>>> import numpy as np
>>> np.set_printoptions(precision=2, suppress=True, linewidth=160, sign=" ")
>>> r0 = np.array([-2, 2, 2])
>>> A = -2 * np.eye(3) + np.outer(r0, r0)
>>> A
array([[ 2., -4., -4.],
       [-4.,  2.,  4.],
       [-4.,  4.,  2.]])
>>> [round(float(np.linalg.det(A[:i, :i])), 2) + 0 for i in range(1, 4)]
[2.0, -12.0, 40.0]
>>> np.round(np.linalg.eigvalsh(A).min(), 2)
np.float64(-2.0)
>>> out = np.array([[2, -2], [-2, -1], [-3, -1]])
>>> np.linalg.matrix_rank(A @ out)
np.int64(2)
>>> np.einsum("ik,kj->ij", A, out)
array([[ 24.,   4.],
       [-24.,   2.],
       [-22.,   2.]])
>>> np.einsum("ij->j", A)
array([-6.,  2.,  2.])
>>> out.T @ A.T
array([[ 24., -24., -22.],
       [  4.,   2.,   2.]])
>>> np.einsum("ik,kj->ji", A, out)
array([[ 24., -24., -22.],
       [  4.,   2.,   2.]])
>>> np.einsum("ij,ij->i", A, A)
array([ 36.,  36.,  36.])
>>> vec = np.array([-2, 2, -3])
>>> np.einsum("ij,j->i", A, vec)
array([  0.,   0.,  10.])
>>> A @ np.eye(3)[0]
array([ 2., -4., -4.])
>>> np.linalg.norm(A @ vec) <= np.linalg.norm(A, 2) * np.linalg.norm(vec) + 1e-9
np.True_
>>> r0, v = A[0], A[2]
>>> r0 @ r0
np.float64(36.0)
>>> pr = (r0 @ v) / (r0 @ r0) * r0
>>> round(float(np.linalg.norm(r0 + v) ** 2 + np.linalg.norm(r0 - v) ** 2), 2)
144.0
>>> ev, vecs = np.linalg.eigh(A)
>>> (ev > 1e-8).sum(), (ev < -1e-8).sum()
(np.int64(1), np.int64(2))
>>> np.linalg.svd(A, compute_uv=False)
array([ 10.,   2.,   2.])
>>> np.round(vecs.T @ A @ vecs, 2) + 0
array([[-2.,  0.,  0.],
       [ 0., -2.,  0.],
       [ 0.,  0., 10.]])
>>> np.linalg.eigvalsh(A @ A)
array([   4.,    4.,  100.])
>>> np.linalg.eigvalsh(A + -2 * np.eye(3))
array([-4., -4.,  8.])
>>> np.abs(vecs[:, -1])
array([ 0.58,  0.58,  0.58])
>>> np.round(ev.sum(), 2), np.trace(A)
(np.float64(6.0), np.float64(6.0))
>>> np.abs(vecs[:, -1]).round(6).argmax()
np.int64(0)
>>> vecs @ np.diag(ev) @ vecs.T
array([[ 2., -4., -4.],
       [-4.,  2.,  4.],
       [-4.,  4.,  2.]])
>>> np.round(vecs.T @ vecs, 2) + 0
array([[ 1.,  0.,  0.],
       [ 0.,  1.,  0.],
       [ 0.,  0.,  1.]])
>>> m1 = np.loadtxt("x.csv", delimiter=",")
>>> m1
array([[ 1.,  0.,  0.,  0.],
       [ 1.,  1.,  0.,  0.],
       [ 2.,  2.,  1.,  0.],
       [-2.,  0.,  0.,  1.]])
>>> out = np.linalg.inv(m1)
>>> round(float(np.linalg.cond(m1)), 2)
10.04
>>> round(np.linalg.det(m1) * np.linalg.det(out), 2)
np.float64(1.0)
>>> out
array([[ 1.,  0.,  0.,  0.],
       [-1.,  1.,  0.,  0.],
       [-0., -2.,  1., -0.],
       [ 2.,  0.,  0.,  1.]])
>>> m1 @ out
array([[ 1.,  0.,  0.,  0.],
       [ 0.,  1.,  0.,  0.],
       [ 0.,  0.,  1.,  0.],
       [ 0.,  0.,  0.,  1.]])
>>> np.round(np.linalg.slogdet(m1)[0], 2)
np.float64(1.0)
>>> np.allclose(out, m1.T)
False
>>> arr = np.load("run10.npy")
>>> arr
array([[-15.52,   2.11,  37.88],
       [ 13.47,   1.01, -11.81],
       [-20.66,  17.  ,  20.4 ],
       [-15.32, -27.23,  14.27],
       [-12.68,   0.02,  21.49],
       [-22.24,  20.31,  35.7 ],
       [ -1.36,  -5.53,  -1.66],
       [  5.44,  -1.56,  24.  ],
       [ -0.3 , -15.16,  34.89],
       [-14.09, -19.29, -21.51],
       [ -2.8 , -11.45, -15.09],
       [ -2.07,  10.13,  -4.43],
       [ 11.89, -31.06,  10.98],
       [-20.03,  -6.4 , -26.46],
       [ 26.91,  24.41, -11.49],
       [ 12.4 ,  -5.85,  -3.49],
       [ 15.34, -11.19,  21.45],
       [ 11.86, -12.72, -13.37],
       [-10.66,  -0.61,  -1.14],
       [  1.22, -11.97,   8.71],
       [-18.2 , -38.81,   0.89],
       [ 16.34, -27.62,  11.98],
       [ 35.82,  -3.76, -23.57],
       [ 25.69,  22.16,  16.71],
       [ -8.75, -21.41, -14.01],
       [ 11.17, -26.8 ,  13.06],
       [  3.5 ,  -2.28, -22.39]])
>>> d = np.linalg.norm(arr[:, None] - arr[None], axis=-1)
>>> d.shape
(27, 27)
>>> np.unravel_index(d.round(6).argmax(), d.shape)
(np.int64(5), np.int64(22))
>>> np.linalg.matrix_rank(d ** 2)
np.int64(5)
>>> np.flatnonzero(d[10] < d.mean() / 2)
array([  6,   9,  10,  17,  24,  26])
>>> (d + 1e9 * np.eye(27)).round(6).argmin(axis=1)
array([  4,  15,   5,  20,   0,   2,  18,  16,   7,  24,  24,  18,  25,   9,   1,   1,   7,  15,   6,   6,   3,  25,   1,  14,   9,  12,  10])
